In [1]: import numpy as np

In [2]: np.set_printoptions(precision=2, suppress=True, linewidth=100, legacy="1.25")

In [3]: m1 = np.loadtxt("dump.csv", delimiter=",")

In [4]: m1
Out[4]: 
array([[-2.,  0., -2.,  0., -2.,  0.],
       [ 2.,  2.,  2.,  2.,  2.,  2.],
       [ 0., -2.,  0., -2.,  0., -2.],
       [-2.,  0., -2.,  0., -2.,  0.],
       [ 2.,  2.,  2.,  2.,  2.,  2.],
       [ 0., -2.,  0., -2.,  0., -2.]])

In [5]: # rows 0 and 3 are equal

In [6]: theta = np.radians(45)

In [7]: r_ = np.eye(6)

In [8]: r_[5, 5] = r_[1, 1] = np.cos(theta)

In [9]: r_[5, 1], r_[1, 5] = -np.sin(theta), np.sin(theta)

In [10]: r_
Out[10]: 
array([[ 1.  ,  0.  ,  0.  ,  0.  ,  0.  ,  0.  ],
       [ 0.  ,  0.71,  0.  ,  0.  ,  0.  ,  0.71],
       [ 0.  ,  0.  ,  1.  ,  0.  ,  0.  ,  0.  ],
       [ 0.  ,  0.  ,  0.  ,  1.  ,  0.  ,  0.  ],
       [ 0.  ,  0.  ,  0.  ,  0.  ,  1.  ,  0.  ],
       [ 0.  , -0.71,  0.  ,  0.  ,  0.  ,  0.71]])

In [11]: M2 = m1 @ r_.T

In [12]: np.allclose(np.linalg.norm(m1, axis=1), np.linalg.norm(M2, axis=1))
Out[12]: True

In [13]: r0, v = m1[3], m1[4]

In [14]: r0 @ v
Out[14]: -12.0

In [15]: r0 @ r0
Out[15]: 12.0

In [16]: p = (r0 @ v) / (r0 @ r0) * r0

In [17]: p
Out[17]: array([ 2., -0.,  2., -0.,  2., -0.])

In [18]: np.linalg.matrix_rank(np.outer(r0, v))
Out[18]: 1

In [19]: v - p
Out[19]: array([0., 2., 0., 2., 0., 2.])

In [20]: round(float(np.trace(np.linalg.pinv(m1) @ m1)), 2)
Out[20]: 2.0

In [21]: np.abs(np.diag(np.linalg.qr(m1)[1])) > 1e-9
Out[21]: array([ True,  True, False, False, False, False])

In [22]: try:
    ...:     np.linalg.inv(m1)
    ...: except np.linalg.LinAlgError as e:
    ...:     print(e)
    ...: 
Singular matrix

In [23]: rng = np.random.default_rng(196)

In [24]: idx = rng.permutation(6)

In [25]: idx
Out[25]: array([1, 0, 4, 2, 5, 3])

In [26]: M2 = m1[idx][:, idx]

In [27]: M2
Out[27]: 
array([[ 2.,  2.,  2.,  2.,  2.,  2.],
       [ 0., -2., -2., -2.,  0.,  0.],
       [ 2.,  2.,  2.,  2.,  2.,  2.],
       [-2.,  0.,  0.,  0., -2., -2.],
       [-2.,  0.,  0.,  0., -2., -2.],
       [ 0., -2., -2., -2.,  0.,  0.]])

In [28]: np.round(np.sort(np.abs(np.linalg.eigvals(M2))), 2) + 0
Out[28]: array([0., 0., 0., 0., 0., 0.])

In [29]: np.trace(M2)
Out[29]: 0.0

In [30]: np.abs(np.diag(np.linalg.qr(M2)[1])) > 1e-9
Out[30]: array([ True,  True, False, False, False, False])

In [31]: round(float(np.trace(np.linalg.pinv(M2) @ M2)), 2)
Out[31]: 2.0

In [32]: feats = np.loadtxt("x.csv", delimiter=",")

In [33]: feats
Out[33]: 
array([[-1., -2., -2., -2.,  0.],
       [-2., -1., -2., -2.,  0.],
       [-2., -2., -1., -2.,  0.],
       [-2., -2., -2., -1.,  0.],
       [ 0.,  0.,  0.,  0., -1.]])

In [34]: w, V = np.linalg.eigh(feats)

In [35]: x0 = np.array([0, 1, 1, 1, 1])

In [36]: V * np.abs(w) @ V.T
Out[36]: 
array([[2.5, 1.5, 1.5, 1.5, 0. ],
       [1.5, 2.5, 1.5, 1.5, 0. ],
       [1.5, 1.5, 2.5, 1.5, 0. ],
       [1.5, 1.5, 1.5, 2.5, 0. ],
       [0. , 0. , 0. , 0. , 1. ]])

In [37]: np.abs(feats).sum(axis=1).max(), np.abs(w).max()
Out[37]: (7.0, 7.0)

In [38]: np.linalg.eigvalsh(feats[1:, 1:])
Out[38]: array([-5., -1.,  1.,  1.])

In [39]: np.all(np.linalg.eigvalsh(feats) > 0)
Out[39]: False

In [40]: M2 = feats / np.linalg.norm(feats, axis=1, keepdims=True)

In [41]: gram = M2 @ M2.T

In [42]: gram
Out[42]: 
array([[1.  , 0.92, 0.92, 0.92, 0.  ],
       [0.92, 1.  , 0.92, 0.92, 0.  ],
       [0.92, 0.92, 1.  , 0.92, 0.  ],
       [0.92, 0.92, 0.92, 1.  , 0.  ],
       [0.  , 0.  , 0.  , 0.  , 1.  ]])

In [43]: np.linalg.norm(M2, axis=1)
Out[43]: array([1., 1., 1., 1., 1.])

In [44]: (gram - 2 * np.eye(5)).round(6).argmax(axis=1)
Out[44]: array([1, 0, 0, 0, 0])

In [45]: w, V = np.linalg.eigh(gram)

In [46]: x0 = np.array([-3, -1, -2, -2, 3])

In [47]: round(float(x0 @ gram @ x0), 2)
Out[47]: 69.46

In [48]: round(x0 @ gram @ x0 / (x0 @ x0), 2), round(float(w[0]), 2), round(float(w[-1]), 2)
Out[48]: (2.57, 0.08, 3.77)

In [49]: V * np.maximum(w, 0) @ V.T
Out[49]: 
array([[1.  , 0.92, 0.92, 0.92, 0.  ],
       [0.92, 1.  , 0.92, 0.92, 0.  ],
       [0.92, 0.92, 1.  , 0.92, 0.  ],
       [0.92, 0.92, 0.92, 1.  , 0.  ],
       [0.  , 0.  , 0.  , 0.  , 1.  ]])

In [50]: round(float(np.abs(gram).sum(axis=1).max()), 2), round(float(np.abs(w).max()), 2)
Out[50]: (3.77, 3.77)

In [51]: M = np.load("data.npy")

In [52]: M
Out[52]: 
array([[0, 0, 0, 0, 0, 0, 0, 0, 0, 1],
       [0, 0, 0, 0, 0, 1, 0, 0, 0, 0],
       [0, 0, 0, 0, 0, 0, 1, 0, 0, 0],
       [0, 0, 0, 0, 0, 0, 0, 1, 0, 0],
       [0, 0, 0, 0, 0, 0, 0, 0, 1, 0],
       [1, 0, 0, 0, 0, 0, 0, 0, 0, 0],
       [0, 0, 1, 0, 0, 0, 0, 0, 0, 0],
       [0, 0, 0, 1, 0, 0, 0, 0, 0, 0],
       [0, 0, 0, 0, 1, 0, 0, 0, 0, 0],
       [0, 1, 0, 0, 0, 0, 0, 0, 0, 0]])

In [53]: r0 = np.array([3, -3])

In [54]: np.correlate(M[6], M[8], "full")
Out[54]: array([0, 0, 0, 0, 0, 0, 0, 1, 0, 0, 0, 0, 0, 0, 0, 0, 0, 0, 0])

In [55]: np.polyval(r0, M[6])
Out[55]: array([-3, -3,  0, -3, -3, -3, -3, -3, -3, -3])

In [56]: np.array([np.convolve(row, r0, "same") for row in M])
Out[56]: 
array([[ 0,  0,  0,  0,  0,  0,  0,  0,  0,  3],
       [ 0,  0,  0,  0,  0,  3, -3,  0,  0,  0],
       [ 0,  0,  0,  0,  0,  0,  3, -3,  0,  0],
       [ 0,  0,  0,  0,  0,  0,  0,  3, -3,  0],
       [ 0,  0,  0,  0,  0,  0,  0,  0,  3, -3],
       [ 3, -3,  0,  0,  0,  0,  0,  0,  0,  0],
       [ 0,  0,  3, -3,  0,  0,  0,  0,  0,  0],
       [ 0,  0,  0,  3, -3,  0,  0,  0,  0,  0],
       [ 0,  0,  0,  0,  3, -3,  0,  0,  0,  0],
       [ 0,  3, -3,  0,  0,  0,  0,  0,  0,  0]])

In [57]: idx = rng.permutation(10)

In [58]: idx
Out[58]: array([9, 1, 6, 5, 8, 0, 7, 4, 3, 2])

In [59]: M2 = M[idx][:, idx]

In [60]: np.allclose(M2, M)
Out[60]: False

In [61]: np.round(np.linalg.det(M2), 2), np.round(np.linalg.det(M[idx]), 2)
Out[61]: (1.0, 1.0)

In [62]: np.trace(M2)
Out[62]: 0

In [63]: data = np.loadtxt("w.csv", delimiter=",")

In [64]: data
Out[64]: 
array([[-1., -1., -3., -6.,  1.,  0., -1.,  2.],
       [ 2., -6.,  2.,  1.,  0.,  3., -5.,  0.],
       [ 1., -2.,  2.,  3.,  0.,  0.,  0.,  2.],
       [ 0.,  0.,  0.,  0.,  0.,  0.,  0.,  0.],
       [-1.,  0.,  1.,  1.,  1., -2.,  0.,  3.],
       [ 0.,  0.,  0.,  0.,  0.,  0.,  0.,  0.],
       [-3., -2.,  0., -4.,  3., -1., -3.,  5.],
       [-2.,  2., -1., -2.,  1., -2.,  0.,  1.],
       [ 1., -2.,  2.,  3.,  0.,  0.,  0.,  2.],
       [ 1., -3.,  0.,  3., -1.,  3., -3., -3.],
       [ 1., -3., -2., -2., -2.,  3., -4.,  1.],
       [ 1., -3.,  0.,  3., -1.,  3., -3., -3.],
       [-1., -2.,  3.,  0.,  1., -1.,  0.,  1.],
       [-1., -1., -1.,  1.,  0.,  1., -3., -2.],
       [ 4., -5.,  1., -4., -2.,  2., -5.,  3.],
       [-3., -4.,  0.,  0.,  1.,  3., -4., -3.],
       [ 1., -3., -2., -4.,  0.,  2., -1.,  1.],
       [ 1., -1., -4., -3.,  0.,  1., -1.,  3.],
       [ 0.,  0.,  0.,  0.,  0.,  0.,  0.,  0.],
       [ 3., -9.,  0., -1., -2.,  6., -9.,  1.],
       [-2., -1., -1.,  0.,  1.,  1., -1.,  1.],
       [ 1., -2.,  0., -5., -2.,  1., -3., -1.],
       [ 4., -5., -1.,  1., -4.,  5., -6., -3.],
       [ 0.,  0.,  0.,  0.,  0.,  0.,  0.,  0.],
       [-1., -1., -3., -4., -1.,  1., -4.,  2.]])

In [65]: # rows 3 and 5 are equal

In [66]: Xs = data - data.mean(axis=0)

In [67]: V = np.linalg.svd(Xs)[2][:6]

In [68]: M2 = Xs - Xs @ V.T @ V

In [69]: np.diag(V.T @ V)
Out[69]: array([0.71, 0.68, 0.86, 0.99, 0.48, 0.43, 0.91, 0.94])

In [70]: (Xs @ V.T).std(axis=0)
Out[70]: array([4.02, 3.  , 1.97, 1.59, 1.1 , 0.79])

In [71]: M2.std(axis=0)
Out[71]: array([0.19, 0.1 , 0.08, 0.02, 0.25, 0.17, 0.11, 0.08])

In [72]: idx = data[:, 7] > np.median(data[:, 7])

In [73]: r0 = data[idx].mean(axis=0) - data[~idx].mean(axis=0)

In [74]: (((data - data.mean(axis=0)) @ r0 > 0) == idx).mean()
Out[74]: 0.68

In [75]: A = np.load("layer6.npy")

In [76]: A
Out[76]: 
array([[0, 0, 1, 1, 1, 1, 0, 1],
       [0, 0, 0, 1, 0, 0, 0, 1],
       [1, 0, 0, 0, 1, 0, 0, 0],
       [1, 1, 0, 0, 0, 1, 0, 0],
       [1, 0, 1, 0, 0, 0, 0, 0],
       [1, 0, 0, 1, 0, 0, 0, 1],
       [0, 0, 0, 0, 0, 0, 0, 0],
       [1, 1, 0, 0, 0, 1, 0, 0]])

In [77]: U, s, vt = np.linalg.svd(m1)

In [78]: s.round(2) + 0
Out[78]: array([8.49, 4.9 , 0.  , 0.  , 0.  , 0.  ])

In [79]: M2 = U[:, :2] @ np.diag(s[:2]) @ vt[:2]

In [80]: np.round(np.linalg.norm(m1 - M2, 2), 2), np.round(s[2], 2)
Out[80]: (0.0, 0.0)

In [81]: np.linalg.matrix_rank(m1, rtol=0.05)
Out[81]: 2

In [82]: np.round(np.linalg.norm(m1 - M2) / np.linalg.norm(m1), 2)
Out[82]: 0.0

In [83]: w, V = np.linalg.eigh(A)

In [84]: (w > 1e-8).sum(), (w < -1e-8).sum()
Out[84]: (3, 3)

In [85]: np.round(np.linalg.eigvalsh(A @ A), 2) + 0
Out[85]: array([0.  , 0.  , 0.02, 1.  , 2.  , 2.  , 5.17, 9.81])

In [86]: np.round(V.T @ V, 2) + 0
Out[86]: 
array([[1., 0., 0., 0., 0., 0., 0., 0.],
       [0., 1., 0., 0., 0., 0., 0., 0.],
       [0., 0., 1., 0., 0., 0., 0., 0.],
       [0., 0., 0., 1., 0., 0., 0., 0.],
       [0., 0., 0., 0., 1., 0., 0., 0.],
       [0., 0., 0., 0., 0., 1., 0., 0.],
       [0., 0., 0., 0., 0., 0., 1., 0.],
       [0., 0., 0., 0., 0., 0., 0., 1.]])

In [87]: F = np.arange(63).reshape(9, 7) + 2

In [88]: F
Out[88]: 
array([[ 2,  3,  4,  5,  6,  7,  8],
       [ 9, 10, 11, 12, 13, 14, 15],
       [16, 17, 18, 19, 20, 21, 22],
       [23, 24, 25, 26, 27, 28, 29],
       [30, 31, 32, 33, 34, 35, 36],
       [37, 38, 39, 40, 41, 42, 43],
       [44, 45, 46, 47, 48, 49, 50],
       [51, 52, 53, 54, 55, 56, 57],
       [58, 59, 60, 61, 62, 63, 64]])

In [89]: # rank 2

In [90]: x0 = np.array([3, 4, 6, -5, -5, 8, 1])

In [91]: h = np.maximum(F @ x0, 0)

In [92]: np.tanh(F @ x0)
Out[92]: array([1., 1., 1., 1., 1., 1., 1., 1., 1.])

In [93]: np.flatnonzero(h > 1e-9)
Out[93]: array([0, 1, 2, 3, 4, 5, 6, 7, 8])

In [94]: h
Out[94]: array([ 51, 135, 219, 303, 387, 471, 555, 639, 723])

In [95]: F.T @ h
Out[95]: array([139770, 143253, 146736, 150219, 153702, 157185, 160668])

In [96]: np.maximum(F @ x0, 0) - np.maximum(-F @ x0, 0)
Out[96]: array([ 51, 135, 219, 303, 387, 471, 555, 639, 723])

In [97]: np.abs(np.diag(np.linalg.qr(F)[1])) > 1e-9
Out[97]: array([ True,  True, False, False, False, False, False])

In [98]: np.unique(F.round(6), axis=0).shape
Out[98]: (9, 7)

In [99]: try:
    ...:     np.linalg.inv(F)
    ...: except np.linalg.LinAlgError as e:
    ...:     print("failed:", e)
    ...: 
failed: Last 2 dimensions of the array must be square

In [100]: np.linalg.lstsq(F[:-1].T, F[-1])[2]
Out[100]: 2

In [101]: rk = np.linalg.matrix_rank(F)

In [102]: rk
Out[102]: 2

In [103]: N = np.linalg.svd(F)[2][rk:].T

In [104]: np.allclose(F @ N, 0)
Out[104]: True

In [105]: [int(np.linalg.matrix_rank(F[:i])) for i in range(1, len(F) + 1)]
Out[105]: [1, 2, 2, 2, 2, 2, 2, 2, 2]

In [106]: [int(np.linalg.matrix_rank(F[:, :j + 1])) for j in range(7)]
Out[106]: [1, 2, 2, 2, 2, 2, 2]

In [107]: np.round(N @ N.T, 2) + 0
Out[107]: 
array([[ 0.54, -0.36, -0.25, -0.14, -0.04,  0.07,  0.18],
       [-0.36,  0.71, -0.21, -0.14, -0.07,  0.  ,  0.07],
       [-0.25, -0.21,  0.82, -0.14, -0.11, -0.07, -0.04],
       [-0.14, -0.14, -0.14,  0.86, -0.14, -0.14, -0.14],
       [-0.04, -0.07, -0.11, -0.14,  0.82, -0.21, -0.25],
       [ 0.07,  0.  , -0.07, -0.14, -0.21,  0.71, -0.36],
       [ 0.18,  0.07, -0.04, -0.14, -0.25, -0.36,  0.54]])

In [108]: N.shape
Out[108]: (7, 5)

In [109]: np.linalg.matrix_rank(F, rtol=0.1)
Out[109]: 1

In [110]: np.argsort(-np.linalg.norm(F, axis=0).round(6), kind="stable")[:3]
Out[110]: array([6, 5, 4])

In [111]: np.linalg.cond(F) > 100
Out[111]: True

In [112]: [round(float(x), 2) for x in np.linalg.svd(F, compute_uv=False)[:3]]
Out[112]: [298.97, 7.62, 0.0]

In [113]: U, s, vt = np.linalg.svd(F)

In [114]: V = vt[:(s > 1e-8).sum()]

In [115]: x0 = F[1] + 5 * F[2] + rng.integers(2) * np.eye(7)[1]

In [116]: x0
Out[116]: array([ 89.,  96., 101., 107., 113., 119., 125.])

In [117]: round(float(np.linalg.norm(x0 - V.T @ V @ x0)), 2)
Out[117]: 0.85

In [118]: np.allclose(V.T @ V @ x0, x0)
Out[118]: False

In [119]: np.diag(V.T @ V)
Out[119]: array([0.46, 0.29, 0.18, 0.14, 0.18, 0.29, 0.46])

In [120]: E = np.load("m.npy")

In [121]: E
Out[121]: 
array([[ 2,  6, -6, -4, -6,  0, -4, -2,  0,  2,  2,  2],
       [ 1,  3, -3, -2, -3,  0, -2, -1,  0,  1,  1,  1],
       [ 0,  0,  0,  0,  0,  0,  0,  0,  0,  0,  0,  0],
       [ 2,  6, -6, -4, -6,  0, -4, -2,  0,  2,  2,  2],
       [ 0,  0,  0,  0,  0,  0,  0,  0,  0,  0,  0,  0],
       [-2, -6,  6,  4,  6,  0,  4,  2,  0, -2, -2, -2],
       [ 1,  3, -3, -2, -3,  0, -2, -1,  0,  1,  1,  1],
       [-1, -3,  3,  2,  3,  0,  2,  1,  0, -1, -1, -1],
       [-2, -6,  6,  4,  6,  0,  4,  2,  0, -2, -2, -2],
       [ 0,  0,  0,  0,  0,  0,  0,  0,  0,  0,  0,  0],
       [ 0,  0,  0,  0,  0,  0,  0,  0,  0,  0,  0,  0],
       [ 0,  0,  0,  0,  0,  0,  0,  0,  0,  0,  0,  0]])

In [122]: theta = np.radians(135)

In [123]: r_ = np.eye(12)

In [124]: r_[8, 8] = r_[11, 11] = np.cos(theta)

In [125]: r_[8, 11], r_[11, 8] = -np.sin(theta), np.sin(theta)

In [126]: r_
Out[126]: 
array([[ 1.  ,  0.  ,  0.  ,  0.  ,  0.  ,  0.  ,  0.  ,  0.  ,  0.  ,  0.  ,  0.  ,  0.  ],
       [ 0.  ,  1.  ,  0.  ,  0.  ,  0.  ,  0.  ,  0.  ,  0.  ,  0.  ,  0.  ,  0.  ,  0.  ],
       [ 0.  ,  0.  ,  1.  ,  0.  ,  0.  ,  0.  ,  0.  ,  0.  ,  0.  ,  0.  ,  0.  ,  0.  ],
       [ 0.  ,  0.  ,  0.  ,  1.  ,  0.  ,  0.  ,  0.  ,  0.  ,  0.  ,  0.  ,  0.  ,  0.  ],
       [ 0.  ,  0.  ,  0.  ,  0.  ,  1.  ,  0.  ,  0.  ,  0.  ,  0.  ,  0.  ,  0.  ,  0.  ],
       [ 0.  ,  0.  ,  0.  ,  0.  ,  0.  ,  1.  ,  0.  ,  0.  ,  0.  ,  0.  ,  0.  ,  0.  ],
       [ 0.  ,  0.  ,  0.  ,  0.  ,  0.  ,  0.  ,  1.  ,  0.  ,  0.  ,  0.  ,  0.  ,  0.  ],
       [ 0.  ,  0.  ,  0.  ,  0.  ,  0.  ,  0.  ,  0.  ,  1.  ,  0.  ,  0.  ,  0.  ,  0.  ],
       [ 0.  ,  0.  ,  0.  ,  0.  ,  0.  ,  0.  ,  0.  ,  0.  , -0.71,  0.  ,  0.  , -0.71],
       [ 0.  ,  0.  ,  0.  ,  0.  ,  0.  ,  0.  ,  0.  ,  0.  ,  0.  ,  1.  ,  0.  ,  0.  ],
       [ 0.  ,  0.  ,  0.  ,  0.  ,  0.  ,  0.  ,  0.  ,  0.  ,  0.  ,  0.  ,  1.  ,  0.  ],
       [ 0.  ,  0.  ,  0.  ,  0.  ,  0.  ,  0.  ,  0.  ,  0.  ,  0.71,  0.  ,  0.  , -0.71]])

In [127]: M2 = E @ r_.T

In [128]: np.allclose(E @ E.T, M2 @ M2.T)
Out[128]: True

In [129]: np.allclose(np.linalg.norm(E, axis=1), np.linalg.norm(M2, axis=1))
Out[129]: True

In [130]: np.abs(M2 - E).max(axis=0)
Out[130]: array([0.  , 0.  , 0.  , 0.  , 0.  , 0.  , 0.  , 0.  , 1.41, 0.  , 0.  , 3.41])

In [131]: round(np.linalg.det(r_), 2), round(float(np.trace(r_)), 2)
Out[131]: (1.0, 8.59)
